$ python -q
>>> import numpy as np
>>> import numpy.linalg as la
>>> np.set_printoptions(precision=2, suppress=True, linewidth=100)
>>> def tidy(a):
...     return np.round(a, 2) + 0
... 
>>> m1 = np.loadtxt("run3.csv", delimiter=",")
>>> print(m1)
[[ 2.38  2.39  2.3  -1.92 -0.85]
 [ 7.83  6.57  7.32 -5.48 -2.35]
 [ 6.35  5.38  6.06 -4.63 -1.93]
 [ 9.18  7.55  8.43 -6.39 -2.66]
 [ 8.97  7.62  8.24 -6.12 -2.77]
 [ 6.55  5.42  5.98 -4.6  -2.18]
 [ 6.56  5.62  5.86 -4.55 -1.9 ]
 [10.4   8.69  9.83 -7.36 -3.18]
 [10.42  8.73  9.47 -7.17 -3.35]
 [11.72  9.89 10.77 -8.09 -3.58]
 [ 3.86  3.22  3.54 -2.8  -1.23]
 [10.37  8.64  9.75 -7.25 -3.28]
 [ 7.79  6.56  6.9  -5.4  -2.33]
 [ 6.28  5.38  6.07 -4.48 -1.93]
 [ 2.5   2.07  2.4  -1.88 -0.75]
 [ 4.1   3.21  3.55 -2.76 -1.23]
 [-0.12 -0.02  0.1   0.    0.04]
 [10.44  8.99  9.55 -7.18 -3.15]
 [ 1.49  1.13  1.31 -0.85 -0.57]
 [ 1.19  1.25  1.21 -0.87 -0.35]
 [ 1.4   1.07  1.25 -0.88 -0.3 ]
 [10.29  8.86  9.67 -7.22 -3.06]
 [ 4.07  3.37  3.31 -2.6  -1.3 ]
 [ 3.91  3.29  3.51 -2.69 -1.06]
 [ 5.17  4.31  4.75 -3.63 -1.67]
 [ 9.07  7.67  8.4  -6.34 -2.79]
 [ 2.58  2.12  2.45 -1.74 -0.74]
 [ 3.9   3.36  3.55 -2.57 -1.2 ]
 [11.79  9.73 10.83 -8.16 -3.59]
 [ 5.26  4.35  4.82 -3.64 -1.53]
 [ 1.39  0.92  1.36 -0.86 -0.48]
 [ 6.43  5.49  5.82 -4.57 -1.86]
 [10.21  8.66  9.6  -7.09 -3.16]
 [ 7.89  6.57  7.29 -5.46 -2.51]
 [10.42  8.74  9.66 -7.02 -3.29]
 [ 5.27  4.55  4.63 -3.7  -1.54]
 [ 5.33  4.34  4.77 -3.59 -1.64]
 [ 3.88  3.45  3.71 -2.62 -1.29]
 [ 0.08  0.02 -0.11  0.06 -0.06]
 [-0.09 -0.09  0.07  0.07 -0.07]
 [ 0.1  -0.04  0.08 -0.14  0.1 ]
 [11.67  9.82 10.71 -7.93 -3.65]]
>>> U, sigma, VT = la.svd(m1)
>>> print(np.argmax(sigma[:-1] / (sigma[1:] + 1e-6)) + 1)
1
>>> M2 = U[:, :1] @ np.diag(sigma[:1]) @ VT[:1]
>>> print(tidy(la.norm(m1 - M2, 2)), tidy(sigma[1]))
0.8 0.8
>>> print(tidy(np.abs(m1 - M2).max()))
0.27
>>> print(la.matrix_rank(M2))
1
>>> def softmax(z):
...     e = np.exp(z - z.max(axis=-1, keepdims=True))
...     return e / e.sum(axis=-1, keepdims=True)
... 
>>> print(tidy(softmax(10 * m1[23])))
[0.98 0.   0.02 0.   0.  ]
>>> S = m1 @ m1.T / np.sqrt(5)
>>> print(tidy(softmax(S)[23] @ m1))
[11.73  9.81 10.78 -8.08 -3.6 ]
>>> cen = m1 - m1.mean(axis=0)
>>> vecs = la.svd(cen)[2][:1]
>>> M2 = cen - cen @ vecs.T @ vecs
>>> print(tidy(la.norm(M2) / la.norm(cen)))
0.03
>>> U, sigma, VT = la.svd(m1, full_matrices=False)
>>> print(U.shape, sigma.shape, VT.shape)
(42, 5) (5,) (5, 5)
>>> print((sigma > 1e-8).sum())
5
>>> print(tidy(np.cumsum(sigma ** 2) / np.sum(sigma ** 2)))
[1. 1. 1. 1. 1.]
>>> print(tidy(sigma))
[79.82  0.8   0.67  0.57  0.43]
>>> print(tidy(np.abs(VT[0])))
[0.56 0.48 0.52 0.39 0.17]
>>> data = np.loadtxt("case4.csv", delimiter=",")
>>> print(tidy(data))
[[ 0.71  0.    0.    0.    0.   -0.71]
 [ 0.    1.    0.    0.    0.    0.  ]
 [ 0.    0.    1.    0.    0.    0.  ]
 [ 0.    0.    0.    1.    0.    0.  ]
 [ 0.    0.    0.    0.    1.    0.  ]
 [ 0.71  0.    0.    0.    0.    0.71]]
>>> x = np.array([3, 3, 1, 1, -1, 0])
>>> rhs = data @ x
>>> beta, lr = np.zeros(6), 1 / la.norm(data, 2) ** 2
>>> for i in range(4):
...     beta -= lr * data.T @ (data @ beta - rhs)
...     if i % 1 == 0: print(i, round(la.norm(data @ beta - rhs), 2))
... 
0 0.0
1 0.0
2 0.0
3 0.0
>>> print(tidy(la.cond(data)))
1.0
>>> print(tidy(beta))
[ 3.  3.  1.  1. -1.  0.]
